% ipython --no-banner

In [1]: import numpy as np

In [2]: import numpy.linalg as la

In [3]: np.set_printoptions(precision=2, suppress=True, linewidth=100)

In [4]: def rnd(a):
   ...:     return np.round(a, 2) + 0
   ...: 

In [5]: J = np.loadtxt("x.csv", delimiter=",")

In [6]: rnd(J)
Out[6]: 
array([[-0.4 ,  0.56, -0.15,  0.19,  0.27,  0.63],
       [-0.57, -0.04,  0.18,  0.  , -0.8 ,  0.07],
       [ 0.34,  0.14, -0.82,  0.08, -0.43,  0.06],
       [-0.62, -0.21, -0.51, -0.26,  0.31, -0.38],
       [ 0.11, -0.17, -0.02, -0.85, -0.03,  0.49],
       [-0.06, -0.77, -0.12,  0.41,  0.09,  0.46]])

In [7]: rnd(la.svd(J, compute_uv=False))
Out[7]: array([1., 1., 1., 1., 1., 1.])

In [8]: rnd(la.pinv(J))
Out[8]: 
array([[-0.4 , -0.57,  0.34, -0.62,  0.11, -0.06],
       [ 0.56, -0.04,  0.14, -0.21, -0.17, -0.77],
       [-0.15,  0.18, -0.82, -0.51, -0.02, -0.12],
       [ 0.19,  0.  ,  0.08, -0.26, -0.85,  0.41],
       [ 0.27, -0.8 , -0.43,  0.31, -0.03,  0.09],
       [ 0.63,  0.07,  0.06, -0.38,  0.49,  0.46]])

In [9]: rnd(J @ J.T)
Out[9]: 
array([[1., 0., 0., 0., 0., 0.],
       [0., 1., 0., 0., 0., 0.],
       [0., 0., 1., 0., 0., 0.],
       [0., 0., 0., 1., 0., 0.],
       [0., 0., 0., 0., 1., 0.],
       [0., 0., 0., 0., 0., 1.]])

In [10]: W0 = np.load("m.npy")

In [11]: W0
Out[11]: 
array([[ 0., -2.,  0.],
       [-2., -3., -2.],
       [ 0., -2.,  3.]])

In [12]: other = la.inv(W0)

In [13]: rnd(other)
Out[13]: 
array([[ 1.08, -0.5 , -0.33],
       [-0.5 ,  0.  ,  0.  ],
       [-0.33,  0.  ,  0.33]])

In [14]: rnd(la.det(W0) * la.det(other))
Out[14]: np.float64(1.0)

In [15]: rnd(W0 @ other)
Out[15]: 
array([[1., 0., 0.],
       [0., 1., 0.],
       [0., 0., 1.]])

In [16]: (np.abs(other) > 1e-9).astype(int)
Out[16]: 
array([[1, 1, 1],
       [1, 0, 0],
       [1, 0, 1]])

In [17]: assert other == other.T
Traceback (most recent call last):
  Cell In[17], line 1
    assert other == other.T
ValueError: The truth value of an array with more than one element is ambiguous. Use a.any() or a.all()


In [18]: print(rnd(other @ other))
[[ 1.53 -0.54 -0.47]
 [-0.54  0.25  0.17]
 [-0.47  0.17  0.22]]

In [19]: rnd(la.matrix_power(other, 2))
Out[19]: 
array([[ 1.53, -0.54, -0.47],
       [-0.54,  0.25,  0.17],
       [-0.47,  0.17,  0.22]])

In [20]: rnd((other + other.T) / 2)
Out[20]: 
array([[ 1.08, -0.5 , -0.33],
       [-0.5 ,  0.  ,  0.  ],
       [-0.33,  0.  ,  0.33]])

In [21]: other.inv()
Traceback (most recent call last):
  Cell In[21], line 1
    other.inv()
AttributeError: 'numpy.ndarray' object has no attribute 'inv'


In [22]: la.determinant(other)
Traceback (most recent call last):
  Cell In[22], line 1
    la.determinant(other)
AttributeError: module 'numpy.linalg' has no attribute 'determinant'


In [23]: rnd(la.det(other))
Out[23]: np.float64(-0.08)

In [24]: print(rnd(np.sort(np.abs(la.eigvals(other)))))
[0.23 0.27 1.37]

In [25]: rnd(np.trace(other))
Out[25]: np.float64(1.42)

In [26]: np.allclose(other @ other.T, other.T @ other)
Out[26]: True

In [27]: rnd(np.abs(la.eigvals(other)).max())
Out[27]: np.float64(1.37)

In [28]: O, R = la.qr(W0)

In [29]: rnd(O.T @ O)
Out[29]: 
array([[1., 0., 0.],
       [0., 1., 0.],
       [0., 0., 1.]])

In [30]: abs(R[0, 0]), rnd(la.norm(W0[:, 0]))
Out[30]: (np.float64(2.0), np.float64(2.0))

In [31]: rnd(O @ R)
Out[31]: 
array([[ 0., -2.,  0.],
       [-2., -3., -2.],
       [ 0., -2.,  3.]])

In [32]: rnd(np.trace(O @ O.T))
Out[32]: np.float64(3.0)

In [33]: rnd(O)
Out[33]: 
array([[ 0.  , -0.71, -0.71],
       [ 1.  ,  0.  ,  0.  ],
       [ 0.  , -0.71,  0.71]])

In [34]: x = np.array([0, 2, 0])

In [35]: rnd(O.T @ (O @ x))
Out[35]: array([0., 2., 0.])

In [36]: rnd(la.norm(x)), rnd(la.norm(O @ x))
Out[36]: (np.float64(2.0), np.float64(2.0))

In [37]: print(rnd(np.sort(np.abs(np.degrees(np.angle(la.eigvals(O)))))))
[ 0.   98.42 98.42]

In [38]: t = np.radians(135)

In [39]: R = np.eye(3)

In [40]: R[2, 2] = R[0, 0] = np.cos(t)

In [41]: R[2, 0], R[0, 2] = -np.sin(t), np.sin(t)

In [42]: rnd(R)
Out[42]: 
array([[-0.71,  0.  ,  0.71],
       [ 0.  ,  1.  ,  0.  ],
       [-0.71,  0.  , -0.71]])

In [43]: other = W0 @ R.T

In [44]: rnd(np.abs(other - W0).max(axis=0))
Out[44]: array([2.12, 0.  , 5.12])

In [45]: rnd(la.svd(W0, compute_uv=False)), rnd(la.svd(other, compute_uv=False))
Out[45]: (array([4.44, 3.71, 0.73]), array([4.44, 3.71, 0.73]))

In [46]: m1 = np.load("out8.npy")

In [47]: print(rnd(m1))
[[-0.5   0.    0.   -0.87  0.    0.    0.  ]
 [ 0.    1.    0.    0.    0.    0.    0.  ]
 [ 0.    0.    1.    0.    0.    0.    0.  ]
 [ 0.87  0.    0.   -0.5   0.    0.    0.  ]
 [ 0.    0.    0.    0.    1.    0.    0.  ]
 [ 0.    0.    0.    0.    0.    1.    0.  ]
 [ 0.    0.    0.    0.    0.    0.    1.  ]]

In [48]: rnd((m1 + m1.T) / 2)
Out[48]: 
array([[-0.5,  0. ,  0. ,  0. ,  0. ,  0. ,  0. ],
       [ 0. ,  1. ,  0. ,  0. ,  0. ,  0. ,  0. ],
       [ 0. ,  0. ,  1. ,  0. ,  0. ,  0. ,  0. ],
       [ 0. ,  0. ,  0. , -0.5,  0. ,  0. ,  0. ],
       [ 0. ,  0. ,  0. ,  0. ,  1. ,  0. ,  0. ],
       [ 0. ,  0. ,  0. ,  0. ,  0. ,  1. ,  0. ],
       [ 0. ,  0. ,  0. ,  0. ,  0. ,  0. ,  1. ]])

In [49]: rnd(np.sort(np.abs(la.eigvals(m1))))
Out[49]: array([1., 1., 1., 1., 1., 1., 1.])

In [50]: rnd(np.abs(la.eigvals(m1)).max())
Out[50]: np.float64(1.0)

In [51]: rnd(la.matrix_power(m1, 4))
Out[51]: 
array([[-0.5 ,  0.  ,  0.  , -0.87,  0.  ,  0.  ,  0.  ],
       [ 0.  ,  1.  ,  0.  ,  0.  ,  0.  ,  0.  ,  0.  ],
       [ 0.  ,  0.  ,  1.  ,  0.  ,  0.  ,  0.  ,  0.  ],
       [ 0.87,  0.  ,  0.  , -0.5 ,  0.  ,  0.  ,  0.  ],
       [ 0.  ,  0.  ,  0.  ,  0.  ,  1.  ,  0.  ,  0.  ],
       [ 0.  ,  0.  ,  0.  ,  0.  ,  0.  ,  1.  ,  0.  ],
       [ 0.  ,  0.  ,  0.  ,  0.  ,  0.  ,  0.  ,  1.  ]])

In [52]: assert m1 == m1.T
Traceback (most recent call last):
  Cell In[52], line 1
    assert m1 == m1.T
ValueError: The truth value of an array with more than one element is ambiguous. Use a.any() or a.all()


In [53]: (la.matrix_power((m1 != 0) + (m1.T != 0) + np.eye(7), 7) > 0).astype(int)
Out[53]: 
array([[1, 0, 0, 1, 0, 0, 0],
       [0, 1, 0, 0, 0, 0, 0],
       [0, 0, 1, 0, 0, 0, 0],
       [1, 0, 0, 1, 0, 0, 0],
       [0, 0, 0, 0, 1, 0, 0],
       [0, 0, 0, 0, 0, 1, 0],
       [0, 0, 0, 0, 0, 0, 1]])

In [54]: rnd(la.det(m1))
Out[54]: np.float64(1.0)

In [55]: (m1 != 0).astype(int)
Out[55]: 
array([[1, 0, 0, 1, 0, 0, 0],
       [0, 1, 0, 0, 0, 0, 0],
       [0, 0, 1, 0, 0, 0, 0],
       [1, 0, 0, 1, 0, 0, 0],
       [0, 0, 0, 0, 1, 0, 0],
       [0, 0, 0, 0, 0, 1, 0],
       [0, 0, 0, 0, 0, 0, 1]])

In [56]: print(rnd(np.sort(la.eigvals(m1).real)))
[-0.5 -0.5  1.   1.   1.   1.   1. ]

In [57]: other = la.inv(m1)

In [58]: rnd(la.det(m1) * other)
Out[58]: 
array([[-0.5 ,  0.  ,  0.  ,  0.87,  0.  ,  0.  ,  0.  ],
       [ 0.  ,  1.  ,  0.  ,  0.  ,  0.  ,  0.  ,  0.  ],
       [ 0.  ,  0.  ,  1.  ,  0.  ,  0.  ,  0.  ,  0.  ],
       [-0.87,  0.  ,  0.  , -0.5 ,  0.  ,  0.  ,  0.  ],
       [ 0.  ,  0.  ,  0.  ,  0.  ,  1.  ,  0.  ,  0.  ],
       [ 0.  ,  0.  ,  0.  ,  0.  ,  0.  ,  1.  ,  0.  ],
       [ 0.  ,  0.  ,  0.  ,  0.  ,  0.  ,  0.  ,  1.  ]])

In [59]: print(rnd(m1 @ other))
[[1. 0. 0. 0. 0. 0. 0.]
 [0. 1. 0. 0. 0. 0. 0.]
 [0. 0. 1. 0. 0. 0. 0.]
 [0. 0. 0. 1. 0. 0. 0.]
 [0. 0. 0. 0. 1. 0. 0.]
 [0. 0. 0. 0. 0. 1. 0.]
 [0. 0. 0. 0. 0. 0. 1.]]

In [60]: rnd(la.inv(other))
Out[60]: 
array([[-0.5 ,  0.  ,  0.  , -0.87,  0.  ,  0.  ,  0.  ],
       [ 0.  ,  1.  ,  0.  ,  0.  ,  0.  ,  0.  ,  0.  ],
       [ 0.  ,  0.  ,  1.  ,  0.  ,  0.  ,  0.  ,  0.  ],
       [ 0.87,  0.  ,  0.  , -0.5 ,  0.  ,  0.  ,  0.  ],
       [ 0.  ,  0.  ,  0.  ,  0.  ,  1.  ,  0.  ,  0.  ],
       [ 0.  ,  0.  ,  0.  ,  0.  ,  0.  ,  1.  ,  0.  ],
       [ 0.  ,  0.  ,  0.  ,  0.  ,  0.  ,  0.  ,  1.  ]])

In [61]: rnd(la.det(m1) * la.det(other))
Out[61]: np.float64(1.0)
